% ipython --no-banner

In [1]: import numpy as np

In [2]: np.set_printoptions(precision=2, suppress=True, linewidth=100, sign=" ")

In [3]: def rd(a):
   ...:     return np.round(a, 2) + 0
   ...: 

In [4]: F = np.array([[-1.83, 2.1, 0.98, 1.98, -1.62],
   ...:     [2.1, 0.48, -1.13, 1.24, -1.34],
   ...:     [0.98, -1.13, -3.07, -1.44, -1.75],
   ...:     [1.98, 1.24, -1.44, 1.54, 1.54],
   ...:     [-1.62, -1.34, -1.75, 1.54, 1.89]])

In [5]: blk = np.stack([F, 3 * F, F[::-1]])

In [6]: rd(np.linalg.det(blk))
Out[6]: array([  -239.63, -58229.14,   -239.63])

In [7]: rd(np.einsum("bij,cij->bc", blk, blk))
Out[7]: 
array([[  67.01,  201.04,   26.1 ],
       [ 201.04,  603.13,   78.29],
       [  26.1 ,   78.29,   67.01]])

In [8]: rd(np.linalg.norm(blk, axis=(1, 2)))
Out[8]: array([  8.19,  24.56,   8.19])

In [9]: blk.shape
Out[9]: (3, 5, 5)

In [10]: q, evecs = np.linalg.qr(F[:, :2])[0], np.linalg.qr(F[:, 2:])[0]

In [11]: sig = np.linalg.svd(q.T @ evecs, compute_uv=False)

In [12]: (sig > 0.9).sum()
Out[12]: np.int64(1)

In [13]: x = np.array([-3, -3, -2, 0, -2])

In [14]: y = F @ x

In [15]: beta, lr = np.zeros(5), 1 / np.linalg.norm(F, 2) ** 2

In [16]: for i in range(10):
    ...:     beta -= lr * F.T @ (F @ beta - y)
    ...:     if i % 2 == 0: print(i, round(np.linalg.norm(F @ beta - y), 2))
    ...: 
0 8.9
2 3.45
4 1.62
6 1.0
8 0.8

In [17]: rd(np.linalg.cond(F))
Out[17]: np.float64(5.01)

In [18]: rd(beta)
Out[18]: array([-3.16, -2.47, -2.24, -0.38, -1.8 ])

In [19]: rng = np.random.default_rng(61)

In [20]: z = rng.permutation(5)

In [21]: B = F[:, z] * rng.choice([-1, 1], 5)

In [22]: B
Out[22]: 
array([[-1.62,  1.98,  1.83, -0.98,  2.1 ],
       [-1.34,  1.24, -2.1 ,  1.13,  0.48],
       [-1.75, -1.44, -0.98,  3.07, -1.13],
       [ 1.54,  1.54, -1.98,  1.44,  1.24],
       [ 1.89,  1.54,  1.62,  1.75, -1.34]])

In [23]: left, _, Vt = np.linalg.svd(F.T @ B)

In [24]: rd(left @ Vt)
Out[24]: 
array([[ 0.,  0., -1.,  0.,  0.],
       [ 0.,  0.,  0.,  0.,  1.],
       [ 0.,  0.,  0., -1.,  0.],
       [ 0.,  1.,  0.,  0.,  0.],
       [ 1.,  0.,  0.,  0.,  0.]])

In [25]: rd(np.sort(np.abs(np.linalg.eigvals(B))))
Out[25]: array([ 1.86,  2.79,  3.37,  3.7 ,  3.7 ])

In [26]: rd(np.abs(np.linalg.eigvals(B)).max())
Out[26]: np.float64(3.7)

In [27]: rd(np.trace(B))
Out[27]: np.float64(-1.26)

In [28]: np.allclose(B @ B.T, B.T @ B)
Out[28]: False

In [29]: rd((B - B.T) / 2)
Out[29]: 
array([[ 0.  ,  1.66,  1.79, -1.26,  0.11],
       [-1.66,  0.  , -0.33, -0.21, -0.53],
       [-1.79,  0.33,  0.  ,  2.52, -1.38],
       [ 1.26,  0.21, -2.52,  0.  , -0.26],
       [-0.11,  0.53,  1.38,  0.26,  0.  ]])

In [30]: B = np.array([[-3, 3], [-2, 0]])

In [31]: cent = np.array([[5, 9], [-9, -7]])

In [32]: mat = np.kron(B, cent)

In [33]: mat
Out[33]: 
array([[-15, -27,  15,  27],
       [ 27,  21, -27, -21],
       [-10, -18,   0,   0],
       [ 18,  14,   0,   0]])

In [34]: B = mat[0, 0] * mat[1:] - np.outer(mat[1:, 0], mat[0])

In [35]: B
Out[35]: 
array([[   0,  414,    0, -414],
       [   0,    0,  150,  270],
       [   0,  276, -270, -486]])

In [36]: np.flatnonzero(~B.round(6).any(axis=1))
Out[36]: array([], dtype=int64)

In [37]: cov = B.T @ B

In [38]: rd(np.linalg.svd(B, compute_uv=False) ** 2)
Out[38]: array([ 743237.07,   74953.64,    5273.29])

In [39]: np.trace(cov), (B ** 2).sum()
Out[39]: (np.int64(823464), np.int64(823464))

In [40]: cent = np.array([[3, 2, 1, 1], [0, 0, 0, 3]])

In [41]: X = np.repeat(cent, 29 // 2, axis=0)

In [42]: X = X + 0.02 * rng.normal(size=X.shape)

In [43]: rd(X)
Out[43]: 
array([[ 2.96,  2.01,  1.02,  0.98],
       [ 2.99,  2.06,  0.98,  0.99],
       [ 3.02,  2.01,  1.03,  1.02],
       [ 2.99,  2.  ,  0.99,  1.02],
       [ 3.01,  1.98,  1.01,  0.98],
       [ 3.  ,  1.99,  1.01,  0.95],
       [ 3.01,  1.97,  1.02,  0.98],
       [ 2.99,  1.99,  1.01,  1.02],
       [ 3.  ,  2.  ,  1.  ,  1.  ],
       [ 3.  ,  1.99,  1.  ,  1.03],
       [ 3.02,  1.97,  1.  ,  1.  ],
       [ 2.99,  1.99,  1.  ,  1.02],
       [ 3.02,  2.  ,  1.02,  1.  ],
       [ 3.01,  2.  ,  0.97,  0.99],
       [ 0.01,  0.02,  0.01,  3.04],
       [ 0.02,  0.  , -0.01,  3.05],
       [ 0.  , -0.02,  0.01,  2.99],
       [ 0.01, -0.03,  0.02,  3.02],
       [-0.01, -0.02,  0.  ,  3.02],
       [-0.01,  0.  ,  0.02,  3.01],
       [ 0.  ,  0.01,  0.  ,  2.99],
       [ 0.  , -0.05,  0.  ,  3.02],
       [ 0.01, -0.01,  0.03,  3.03],
       [-0.02,  0.  , -0.01,  2.98],
       [ 0.02,  0.02, -0.01,  3.  ],
       [ 0.01, -0.01,  0.02,  3.01],
       [ 0.01, -0.03,  0.02,  2.95],
       [ 0.  ,  0.02,  0.  ,  2.98]])

In [44]: B = X / np.linalg.norm(X, axis=1, keepdims=True)

In [45]: cov = B @ B.T

In [46]: rd(np.linalg.norm(B, axis=1))
Out[46]: 
array([ 1.,  1.,  1.,  1.,  1.,  1.,  1.,  1.,  1.,  1.,  1.,  1.,  1.,  1.,  1.,  1.,  1.,  1.,
        1.,  1.,  1.,  1.,  1.,  1.,  1.,  1.,  1.,  1.])

In [47]: (cov - 2 * np.eye(28)).round(6).argmax(axis=1)
Out[47]: 
array([  2,   0,  12,  11,   6,   6,   4,  11,  12,  11,   4,   7,   8,   8,  27,  24,  18,  26,
        16,  25,  27,  16,  25,  20,  15,  22,  17,  14])

In [48]: Xc = X - X.mean(axis=0)

In [49]: left, sig, Vt = np.linalg.svd(Xc, full_matrices=False)

In [50]: rd(np.abs(Vt[-1]))
Out[50]: array([ 0.41,  0.24,  0.88,  0.06])

In [51]: rd(Xc.mean(axis=0))
Out[51]: array([ 0.,  0.,  0.,  0.])

In [52]: np.abs(left[:, 0]).argmax()
Out[52]: np.int64(21)

In [53]: np.searchsorted(np.cumsum(sig ** 2) / (sig ** 2).sum(), 0.9) + 1
Out[53]: np.int64(1)

In [54]: rd((sig ** 2).sum() ** 2 / (sig ** 4).sum())
Out[54]: np.float64(1.0)

In [55]: rd(Vt[0] * np.sign(Vt[0, np.abs(Vt[0]).argmax()]))
Out[55]: array([ 0.71,  0.47,  0.23, -0.47])

In [56]: rd(sig)
Out[56]: array([ 11.23,   0.12,   0.11,   0.07])

In [57]: np.linalg.matrix_rank(Xc)
Out[57]: np.int64(4)

In [58]: W0, _ = np.linalg.qr(np.array([[-0.8, 2.0, -1.5], [-1.2, -1.0, -0.9], [-0.3, -1.1, 0.2]]))

In [59]: rd(W0)
Out[59]: 
array([[-0.54,  0.79,  0.28],
       [-0.81, -0.42, -0.4 ],
       [-0.2 , -0.45,  0.87]])

In [60]: u = np.array([0, 1, -2])

In [61]: rd(np.cross(W0[0, :3], W0[2, :3]))
Out[61]: array([ 0.81,  0.42,  0.4 ])

In [62]: rd(np.convolve(W0[0], u))
Out[62]: array([ 0.  , -0.54,  1.88, -1.31, -0.56])

In [63]: rd(np.correlate(W0[0], W0[2], "full"))
Out[63]: array([-0.47,  0.93,  0.  , -0.29, -0.06])

In [64]: K = np.load("block6.npy")

In [65]: K
Out[65]: 
array([[-1,  0,  1, -2],
       [ 1,  1,  0,  0],
       [ 0,  0,  0,  0],
       [ 0,  0,  0,  0],
       [ 0,  0,  0,  0]])

In [66]: B = K + rng.integers(-2, 3, (5, 2)) @ rng.integers(-2, 3, (2, 4))

In [67]: B
Out[67]: 
array([[ 4, -6, -1, -6],
       [-1,  1,  2, -2],
       [-5,  6,  2,  4],
       [-4,  6,  1,  5],
       [ 4, -6, -1, -5]])

In [68]: B - K
Out[68]: 
array([[ 5, -6, -2, -4],
       [-2,  0,  2, -2],
       [-5,  6,  2,  4],
       [-4,  6,  1,  5],
       [ 4, -6, -1, -5]])

In [69]: np.linalg.matrix_rank(B - K, tol=1e-8)
Out[69]: np.int64(2)

In [70]: rd(np.linalg.svd(B - K, compute_uv=False))
Out[70]: array([ 17.75,   3.85,   0.  ,   0.  ])

In [71]: np.abs(B - K).sum(axis=1)
Out[71]: array([ 17,   6,  17,  16,  16])

In [72]: arr = np.loadtxt("mat.csv", delimiter=",")

In [73]: rd(arr)
Out[73]: 
array([[-0.18,  1.05, -2.94, -3.36, -1.99],
       [ 1.85, -0.51,  1.21,  1.22, -4.29],
       [ 4.62,  0.37, -0.26, -0.88,  1.63],
       [-0.37,  3.34,  3.27, -1.73, -0.13],
       [-0.18, -3.52,  2.03, -2.91,  0.09]])

In [74]: rd((arr - arr.T) / 2)
Out[74]: 
array([[ 0.  , -0.4 , -3.78, -1.49, -0.9 ],
       [ 0.4 ,  0.  ,  0.42, -1.06, -0.38],
       [ 3.78, -0.42,  0.  , -2.08, -0.2 ],
       [ 1.49,  1.06,  2.08,  0.  ,  1.39],
       [ 0.9 ,  0.38,  0.2 , -1.39,  0.  ]])

In [75]: rd(np.sort(np.abs(np.linalg.eigvals(arr))))
Out[75]: array([ 5.,  5.,  5.,  5.,  5.])
